% ipython --no-banner

In [1]: import numpy as np

In [2]: import numpy.linalg as la

In [3]: np.set_printoptions(precision=2, suppress=True, linewidth=120, legacy="1.25")

In [4]: def tidy(a):
   ...:     return np.round(a, 2) + 0
   ...: 

In [5]: X = np.abs(np.array([[-1, 5, 5, 3, -1],
   ...:     [-1, 4, -1, 4, -2],
   ...:     [-3, -5, 5, 5, -3],
   ...:     [4, 2, -2, -1, 2],
   ...:     [0, 5, -4, -4, -3]])) + np.eye(5)

In [6]: X = X / X.sum(axis=1, keepdims=True)

In [7]: tidy(X)
Out[7]: 
array([[0.12, 0.31, 0.31, 0.19, 0.06],
       [0.08, 0.38, 0.08, 0.31, 0.15],
       [0.14, 0.23, 0.27, 0.23, 0.14],
       [0.33, 0.17, 0.17, 0.17, 0.17],
       [0.  , 0.29, 0.24, 0.24, 0.24]])

In [8]: # a transition matrix

In [9]: Y = X / np.sqrt((X ** 2).mean(axis=1, keepdims=True))

In [10]: tidy(Y[3])
Out[10]: array([1.58, 0.79, 0.79, 0.79, 0.79])

In [11]: tidy(X - X.mean(axis=1, keepdims=True))
Out[11]: 
array([[-0.08,  0.11,  0.11, -0.01, -0.14],
       [-0.12,  0.18, -0.12,  0.11, -0.05],
       [-0.06,  0.03,  0.07,  0.03, -0.06],
       [ 0.13, -0.03, -0.03, -0.03, -0.03],
       [-0.2 ,  0.09,  0.04,  0.04,  0.04]])

In [12]: la.matrix_rank(X - X.mean(axis=1, keepdims=True))
Out[12]: 4

In [13]: G = X.T @ X

In [14]: tidy(la.svd(X, compute_uv=False) ** 2)
Out[14]: array([1.07, 0.08, 0.04, 0.02, 0.  ])

In [15]: print(tidy(la.eigvalsh(G)[::-1]))
[1.07 0.08 0.04 0.02 0.  ]

In [16]: tidy(np.trace(G)), tidy((X ** 2).sum())
Out[16]: (1.22, 1.22)

In [17]: la.matrix_rank(G)
Out[17]: 5

In [18]: print(np.allclose(G, G.T))
True

In [19]: tidy(np.kron(np.eye(2, dtype=int), X))
Out[19]: 
array([[0.12, 0.31, 0.31, 0.19, 0.06, 0.  , 0.  , 0.  , 0.  , 0.  ],
       [0.08, 0.38, 0.08, 0.31, 0.15, 0.  , 0.  , 0.  , 0.  , 0.  ],
       [0.14, 0.23, 0.27, 0.23, 0.14, 0.  , 0.  , 0.  , 0.  , 0.  ],
       [0.33, 0.17, 0.17, 0.17, 0.17, 0.  , 0.  , 0.  , 0.  , 0.  ],
       [0.  , 0.29, 0.24, 0.24, 0.24, 0.  , 0.  , 0.  , 0.  , 0.  ],
       [0.  , 0.  , 0.  , 0.  , 0.  , 0.12, 0.31, 0.31, 0.19, 0.06],
       [0.  , 0.  , 0.  , 0.  , 0.  , 0.08, 0.38, 0.08, 0.31, 0.15],
       [0.  , 0.  , 0.  , 0.  , 0.  , 0.14, 0.23, 0.27, 0.23, 0.14],
       [0.  , 0.  , 0.  , 0.  , 0.  , 0.33, 0.17, 0.17, 0.17, 0.17],
       [0.  , 0.  , 0.  , 0.  , 0.  , 0.  , 0.29, 0.24, 0.24, 0.24]])

In [20]: tidy(la.eigvals(X).sum().real)
Out[20]: 1.18

In [21]: tidy(la.eigvals(X))
Out[21]: array([ 1.  +0.j  , -0.06+0.11j, -0.06-0.11j,  0.16+0.j  ,  0.14+0.j  ])

In [22]: print(tidy(la.det(X[::-1])))
0.0

In [23]: tidy(la.det(X.T))
Out[23]: 0.0

In [24]: tidy(np.einsum("ij,ji->", X, X))
Out[24]: 1.03

In [25]: tidy(np.einsum("ii->", X))
Out[25]: 1.18

In [26]: tidy(la.det(2 * X)), tidy(la.det(X))
Out[26]: (0.01, 0.0)

In [27]: Y = np.array([[7, 5], [1, -3]])

In [28]: Z = np.array([[5, 2, 3], [1, 4, 4], [4, 4, 2]])

In [29]: K = np.kron(Y, Z)

In [30]: K
Out[30]: 
array([[ 35,  14,  21,  25,  10,  15],
       [  7,  28,  28,   5,  20,  20],
       [ 28,  28,  14,  20,  20,  10],
       [  5,   2,   3, -15,  -6,  -9],
       [  1,   4,   4,  -3, -12, -12],
       [  4,   4,   2, -12, -12,  -6]])

In [31]: rng = np.random.default_rng(2166)

In [32]: lab = rng.permutation(6)

In [33]: Y = K[:, lab] * rng.choice([-1, 1], 6)

In [34]: Y
Out[34]: 
array([[-21,  15, -10, -25,  14, -35],
       [-28,  20, -20,  -5,  28,  -7],
       [-14,  10, -20, -20,  28, -28],
       [ -3,  -9,   6,  15,   2,  -5],
       [ -4, -12,  12,   3,   4,  -1],
       [ -2,  -6,  12,  12,   4,  -4]])

In [35]: left, _, Vt = la.svd(K.T @ Y)

In [36]: print(tidy(la.lstsq(K, Y)[0]))
[[ 0.  0.  0.  0.  0. -1.]
 [ 0.  0.  0.  0.  1.  0.]
 [-1.  0.  0.  0.  0.  0.]
 [ 0.  0.  0. -1.  0.  0.]
 [ 0.  0. -1.  0.  0.  0.]
 [ 0.  1.  0.  0.  0.  0.]]

In [37]: lab
Out[37]: array([2, 5, 4, 3, 1, 0])

In [38]: feats = np.array([[1, -1, -1, 1, 1, -1, -1, 1],
    ...:     [1, -1, 1, -1, 1, -1, 1, -1],
    ...:     [1, 1, 1, 1, -1, -1, -1, -1],
    ...:     [1, 1, 1, 1, 1, 1, 1, 1],
    ...:     [1, -1, -1, 1, -1, 1, 1, -1]])

In [39]: vec = np.array([3, 1, 3, 2, 1, 2, 1, 3])

In [40]: (feats * vec).sum(axis=1)
Out[40]: array([ 2,  0,  2, 16,  0])

In [41]: la.norm(feats @ vec) <= la.norm(feats, 2) * la.norm(vec) + 1e-9
Out[41]: True

In [42]: np.einsum("ij,j->i", feats, vec)
Out[42]: array([ 2,  0,  2, 16,  0])

In [43]: feats * vec
Out[43]: 
array([[ 3, -1, -3,  2,  1, -2, -1,  3],
       [ 3, -1,  3, -2,  1, -2,  1, -3],
       [ 3,  1,  3,  2, -1, -2, -1, -3],
       [ 3,  1,  3,  2,  1,  2,  1,  3],
       [ 3, -1, -3,  2, -1,  2,  1, -3]])

In [44]: arr = np.load("sample10.npy")

In [45]: tidy(arr)
Out[45]: 
array([[0.25, 0.  , 0.25, 0.25, 0.25, 0.  ],
       [0.33, 0.33, 0.33, 0.  , 0.  , 0.  ],
       [0.  , 0.33, 0.33, 0.  , 0.33, 0.  ],
       [0.  , 0.  , 0.  , 1.  , 0.  , 0.  ],
       [0.5 , 0.  , 0.  , 0.  , 0.5 , 0.  ],
       [0.  , 0.  , 0.5 , 0.  , 0.  , 0.5 ]])

In [46]: Y = arr / np.sqrt((arr ** 2).mean(axis=1, keepdims=True))

In [47]: tidy(Y[4])
Out[47]: array([1.73, 0.  , 0.  , 0.  , 1.73, 0.  ])

In [48]: tidy(la.norm(Y, axis=1))
Out[48]: array([2.45, 2.45, 2.45, 2.45, 2.45, 2.45])

In [49]: Q, r_ = la.qr(arr)

In [50]: print(tidy(np.abs(np.diag(r_))))
[0.65 0.44 0.55 1.02 0.43 0.2 ]

In [51]: tidy(r_)
Out[51]: 
array([[-0.65, -0.17, -0.27, -0.1 , -0.48,  0.  ],
       [ 0.  , -0.44, -0.4 ,  0.04, -0.07,  0.  ],
       [ 0.  ,  0.  , -0.55, -0.09, -0.03, -0.46],
       [ 0.  ,  0.  ,  0.  , -1.02, -0.02,  0.04],
       [ 0.  ,  0.  ,  0.  ,  0.  , -0.43,  0.03],
       [ 0.  ,  0.  ,  0.  ,  0.  ,  0.  ,  0.2 ]])

In [52]: np.allclose(r_.T @ r_, arr.T @ arr)
Out[52]: True

In [53]: np.trace(Q @ Q.T)
Out[53]: 6.0

In [54]: tidy(Q @ r_)
Out[54]: 
array([[0.25, 0.  , 0.25, 0.25, 0.25, 0.  ],
       [0.33, 0.33, 0.33, 0.  , 0.  , 0.  ],
       [0.  , 0.33, 0.33, 0.  , 0.33, 0.  ],
       [0.  , 0.  , 0.  , 1.  , 0.  , 0.  ],
       [0.5 , 0.  , 0.  , 0.  , 0.5 , 0.  ],
       [0.  , 0.  , 0.5 , 0.  , 0.  , 0.5 ]])

In [55]: vec = np.array([2, -2, 2, 2, 1, 2])

In [56]: rhs = r_ @ vec

In [57]: print(tidy(rhs))
[-2.17  0.08 -2.23 -1.97 -0.36  0.4 ]

In [58]: tidy(la.solve(r_.T, r_[1]))
Out[58]: array([0., 1., 0., 0., 0., 0.])

In [59]: tidy(la.solve(r_, r_[:, 4]))
Out[59]: array([0., 0., 0., 0., 1., 0.])

In [60]: r0, v = X[4], X[1]

In [61]: tidy(r0 @ r0)
Out[61]: 0.25

In [62]: pr = (r0 @ v) / (r0 @ r0) * r0

In [63]: tidy((v - pr) @ r0)
Out[63]: 0.0

In [64]: print(tidy(pr))
[0.   0.28 0.22 0.22 0.22]

In [65]: print(tidy(la.norm(r0 + v) ** 2 + la.norm(r0 - v) ** 2))
1.06
